$ python -q
>>> import numpy as np
>>> np.set_printoptions(suppress=True, linewidth=100)
>>> def rd(a):
...     return np.round(a, 1) + 0
... 
>>> feats = np.loadtxt("m.csv", delimiter=",")
>>> rd(feats)
array([[-0.5, -0.3,  0.7,  0.3,  0.3,  0. ],
       [ 0.5, -0.6,  0.2, -0.3,  0. ,  0.5],
       [-0.3,  0. , -0.4,  0.5, -0.2,  0.7],
       [-0.5, -0.5, -0.5, -0.4,  0.3, -0.1],
       [ 0.2, -0.6, -0.2,  0.5, -0.3, -0.5],
       [-0.4, -0.1,  0.3, -0.4, -0.8,  0. ]])
>>> # keeps lengths
>>> rd(feats.T @ feats)
array([[1., 0., 0., 0., 0., 0.],
       [0., 1., 0., 0., 0., 0.],
       [0., 0., 1., 0., 0., 0.],
       [0., 0., 0., 1., 0., 0.],
       [0., 0., 0., 0., 1., 0.],
       [0., 0., 0., 0., 0., 1.]])
>>> rd(np.linalg.matrix_power(feats, 4))
array([[ 0.6,  0.2,  0.3,  0.7,  0.1,  0.2],
       [ 0.2,  0.1,  0.7, -0.3, -0.4, -0.4],
       [-0.1, -0.7,  0.5,  0. ,  0. ,  0.5],
       [-0.3, -0.4, -0.1,  0.6, -0.4, -0.4],
       [-0.4,  0. ,  0.3,  0.1,  0.8, -0.3],
       [-0.6,  0.5,  0.2,  0.2, -0.3,  0.5]])
>>> rd(np.trace(feats))
np.float64(-2.2)
>>> rd(np.linalg.det(feats))
np.float64(-1.0)
>>> rd((feats + feats.T) / 2)
array([[-0.5,  0.1,  0.2, -0.1,  0.3, -0.2],
       [ 0.1, -0.6,  0.1, -0.4, -0.3,  0.2],
       [ 0.2,  0.1, -0.4,  0. , -0.2,  0.5],
       [-0.1, -0.4,  0. , -0.4,  0.4, -0.3],
       [ 0.3, -0.3, -0.2,  0.4, -0.3, -0.6],
       [-0.2,  0.2,  0.5, -0.3, -0.6,  0. ]])
>>> rd(np.abs(np.linalg.eigvals(feats)).max())
np.float64(1.0)
>>> A = np.load("data.npy")
>>> A
array([[ 1,  1, -1, -1,  1,  1, -1, -1],
       [ 1, -1, -1,  1,  1, -1, -1,  1],
       [ 1,  1,  1,  1, -1, -1, -1, -1]])
>>> G = A.T @ A
>>> rd(np.linalg.eigvalsh(G)[::-1])
array([8., 8., 8., 0., 0., 0., 0., 0.])
>>> G
array([[ 3,  1, -1,  1,  1, -1, -3, -1],
       [ 1,  3,  1, -1, -1,  1, -1, -3],
       [-1,  1,  3,  1, -3, -1,  1, -1],
       [ 1, -1,  1,  3, -1, -3, -1,  1],
       [ 1, -1, -3, -1,  3,  1, -1,  1],
       [-1,  1, -1, -3,  1,  3,  1, -1],
       [-3, -1,  1, -1, -1,  1,  3,  1],
       [-1, -3, -1,  1,  1, -1,  1,  3]])
>>> np.diag(G)
array([3, 3, 3, 3, 3, 3, 3, 3])
>>> rd(np.linalg.svd(A, compute_uv=False) ** 2)
array([8., 8., 8.])
>>> A.sum(axis=1)
array([0, 0, 0])
>>> np.abs(A).max()
np.int64(1)
>>> A.shape
(3, 8)
>>> np.linalg.matrix_rank(A)
np.int64(3)
>>> A[:, 8]
Traceback (most recent call last):
  File "<python-input-23>", line 1, in <module>
    A[:, 8]
    ~^^^^^^
IndexError: index 8 is out of bounds for axis 1 with size 8
>>> A - A[0]
array([[ 0,  0,  0,  0,  0,  0,  0,  0],
       [ 0, -2,  0,  2,  0, -2,  0,  2],
       [ 0,  0,  2,  2, -2, -2,  0,  0]])
>>> A.sum(axis=0)
array([ 3,  1, -1,  1,  1, -1, -3, -1])
>>> np.zeros(3, 8)
Traceback (most recent call last):
  File "<python-input-26>", line 1, in <module>
    np.zeros(3, 8)
    ~~~~~~~~^^^^^^
TypeError: Cannot interpret '8' as a data type
>>> np.count_nonzero(A)
np.int64(24)
>>> th = np.radians(36)
>>> r_ = np.eye(8)
>>> r_[4, 4] = r_[5, 5] = np.cos(th)
>>> r_[4, 5], r_[5, 4] = -np.sin(th), np.sin(th)
>>> rd(r_)
array([[ 1. ,  0. ,  0. ,  0. ,  0. ,  0. ,  0. ,  0. ],
       [ 0. ,  1. ,  0. ,  0. ,  0. ,  0. ,  0. ,  0. ],
       [ 0. ,  0. ,  1. ,  0. ,  0. ,  0. ,  0. ,  0. ],
       [ 0. ,  0. ,  0. ,  1. ,  0. ,  0. ,  0. ,  0. ],
       [ 0. ,  0. ,  0. ,  0. ,  0.8, -0.6,  0. ,  0. ],
       [ 0. ,  0. ,  0. ,  0. ,  0.6,  0.8,  0. ,  0. ],
       [ 0. ,  0. ,  0. ,  0. ,  0. ,  0. ,  1. ,  0. ],
       [ 0. ,  0. ,  0. ,  0. ,  0. ,  0. ,  0. ,  1. ]])
>>> Y = A @ r_.T
>>> np.allclose(A @ A.T, Y @ Y.T)
True
>>> rd(np.linalg.det(r_)), rd(np.trace(r_))
(np.float64(1.0), np.float64(7.6))
>>> U, sigma, Vh = np.linalg.svd(A, full_matrices=False)
>>> rd(U.T @ U)
array([[1., 0., 0.],
       [0., 1., 0.],
       [0., 0., 1.]])
>>> rd(np.sqrt((sigma ** 2).sum())), rd(np.linalg.norm(A))
(np.float64(4.9), np.float64(4.9))
>>> rd(np.cumsum(sigma ** 2) / np.sum(sigma ** 2))
array([0.3, 0.7, 1. ])
>>> np.allclose(U * sigma @ Vh, A)
True
>>> rd(U.T @ A @ Vh.T)
array([[2.8, 0. , 0. ],
       [0. , 2.8, 0. ],
       [0. , 0. , 2.8]])
>>> rd(sigma)
array([2.8, 2.8, 2.8])
>>> rd(Vh @ Vh.T)
array([[1., 0., 0.],
       [0., 1., 0.],
       [0., 0., 1.]])
>>> (sigma > 1e-8).sum()
np.int64(3)
>>> Y = A[0, 0] * A[1:] - np.outer(A[1:, 0], A[0])
>>> Y
array([[ 0, -2,  0,  2,  0, -2,  0,  2],
       [ 0,  0,  2,  2, -2, -2,  0,  0]])
>>> A[:, 0] / A[0, 0]
array([1., 1., 1.])
>>> np.linalg.matrix_rank(Y), np.linalg.matrix_rank(A)
(np.int64(2), np.int64(3))
>>> np.flatnonzero(~Y.round(6).any(axis=1))
array([], dtype=int64)
>>> Y = np.array([[-1, 5, -1, 2, -4, 5],
...     [1, 0, -1, -1, -1, 5],
...     [4, 0, 1, 4, -2, 4],
...     [-3, 1, 0, 1, 2, -3],
...     [-2, 5, -3, 2, -2, 0],
...     [0, 0, -4, -5, -4, -1]])
>>> Y[-1] = Y[0]
>>> m1 = Y + 0.1 * np.eye(6)
>>> m1
array([[-0.9,  5. , -1. ,  2. , -4. ,  5. ],
       [ 1. ,  0.1, -1. , -1. , -1. ,  5. ],
       [ 4. ,  0. ,  1.1,  4. , -2. ,  4. ],
       [-3. ,  1. ,  0. ,  1.1,  2. , -3. ],
       [-2. ,  5. , -3. ,  2. , -1.9,  0. ],
       [-1. ,  5. , -1. ,  2. , -4. ,  5.1]])
>>> rng = np.random.default_rng(372896)
>>> idx = rng.permutation(6)
>>> idx
array([5, 2, 0, 3, 4, 1])
>>> Y = m1[idx][:, idx]
>>> Y
array([[ 5.1, -1. , -1. ,  2. , -4. ,  5. ],
       [ 4. ,  1.1,  4. ,  4. , -2. ,  0. ],
       [ 5. , -1. , -0.9,  2. , -4. ,  5. ],
       [-3. ,  0. , -3. ,  1.1,  2. ,  1. ],
       [ 0. , -3. , -2. ,  2. , -1.9,  5. ],
       [ 5. , -1. ,  1. , -1. , -1. ,  0.1]])
>>> rd(np.trace(Y))
np.float64(4.6)
>>> rd(np.linalg.det(Y)), rd(np.linalg.det(m1[idx]))
(np.float64(56.3), np.float64(-56.3))
>>> rd(np.sort(np.abs(np.linalg.eigvals(Y))))
array([0.1, 2.8, 2.8, 3.3, 3.3, 6.8])
>>> np.diag(Y)
array([ 5.1,  1.1, -0.9,  1.1, -1.9,  0.1])
>>> idx = rng.permutation(6)
>>> idx
array([2, 0, 4, 3, 1, 5])
>>> Y = feats[idx][:, idx]
>>> rd(np.diag(Y))
array([-0.4, -0.5, -0.3, -0.4, -0.6,  0. ])
>>> rd(np.trace(Y))
np.float64(-2.2)
>>> rd(np.abs(np.linalg.svd(m1)[2][-1]))
array([0.4, 0.6, 0.3, 0.3, 0.5, 0. ])
>>> np.linalg.matrix_rank(m1, rtol=0.1)
np.int64(5)
>>> W0 = np.load("x.npy")
>>> W0
array([[ 5,  5,  5,  5,  5],
       [ 5, 10, 10, 10, 10],
       [ 5, 10, 15, 15, 15],
       [ 5, 10, 15, 20, 20],
       [ 5, 10, 15, 20, 25]])
>>> idx = rng.permutation(5)
>>> Y = W0[:, idx] * rng.choice([-1, 1], 5)
>>> Y
array([[ -5,   5,   5,  -5,   5],
       [-10,   5,  10, -10,  10],
       [-10,   5,  15, -15,  15],
       [-10,   5,  20, -20,  15],
       [-10,   5,  20, -25,  15]])
>>> U, _, Vh = np.linalg.svd(W0.T @ Y)
>>> rd(U @ Vh)
array([[ 0.,  1.,  0.,  0.,  0.],
       [-1.,  0.,  0.,  0.,  0.],
       [ 0.,  0.,  0.,  0.,  1.],
       [ 0.,  0.,  1.,  0.,  0.],
       [ 0.,  0.,  0., -1.,  0.]])
>>> evals, evecs = np.linalg.eig(W0)
>>> rd(np.sort(np.linalg.eigvals(np.linalg.inv(W0))))
array([0. , 0.1, 0.3, 0.6, 0.7])
>>> rd(np.sort(np.linalg.eigvals(W0 @ W0)))
array([   1.8,    3.1,    8.5,   52.5, 3809.1])
>>> rd(np.prod(evals))
np.float64(3125.0)
>>> evals, evecs = np.linalg.eigh(W0)
>>> x0 = np.array([-9, 8, 0, -5, -8])
>>> rd(evecs * np.abs(evals) @ evecs.T)
array([[ 5.,  5.,  5.,  5.,  5.],
       [ 5., 10., 10., 10., 10.],
       [ 5., 10., 15., 15., 15.],
       [ 5., 10., 15., 20., 20.],
       [ 5., 10., 15., 20., 25.]])
>>> rd(np.linalg.eigvalsh(W0[1:, 1:]))
array([ 1.4,  2.3,  6.2, 60. ])
>>> E = np.array([[0, 2, -2, -3, 3, 3, 1], [-2, 3, -1, 1, 2, 3, -1]])
>>> E[-1] = E[0] + -3 * E[1]
>>> E
array([[ 0,  2, -2, -3,  3,  3,  1],
       [ 6, -7,  1, -6, -3, -6,  4]])
>>> Y = E / np.linalg.norm(E, axis=1, keepdims=True)
>>> G = Y @ Y.T
>>> rd(np.degrees(np.arccos(np.clip(G[0, 1], -1, 1))))
np.float64(105.0)
>>> (G - 2 * np.eye(2)).round(6).argmax(axis=1)
array([1, 0])
>>> rd(np.linalg.norm(Y, axis=1))
array([1., 1.])
>>> rd(G[0])
array([ 1. , -0.3])
>>> Y = np.array([[2, 2, 0, 2], [2, 3, 1, 2], [2, 1, 2, 2], [0, 2, 3, 2], [0, 1, 0, 1]])
>>> X = Y.T @ Y
>>> X
array([[12, 12,  6, 12],
       [12, 19, 11, 17],
       [ 6, 11, 14, 12],
       [12, 17, 12, 17]])
>>> U, sigma, Vh = np.linalg.svd(X, full_matrices=False)
>>> rd(np.abs(Vh[0]))
array([0.4, 0.6, 0.4, 0.6])
>>> rd(U.T @ U)
array([[1., 0., 0., 0.],
       [0., 1., 0., 0.],
       [0., 0., 1., 0.],
       [0., 0., 0., 1.]])
>>> (sigma > 1e-8).sum()
np.int64(4)
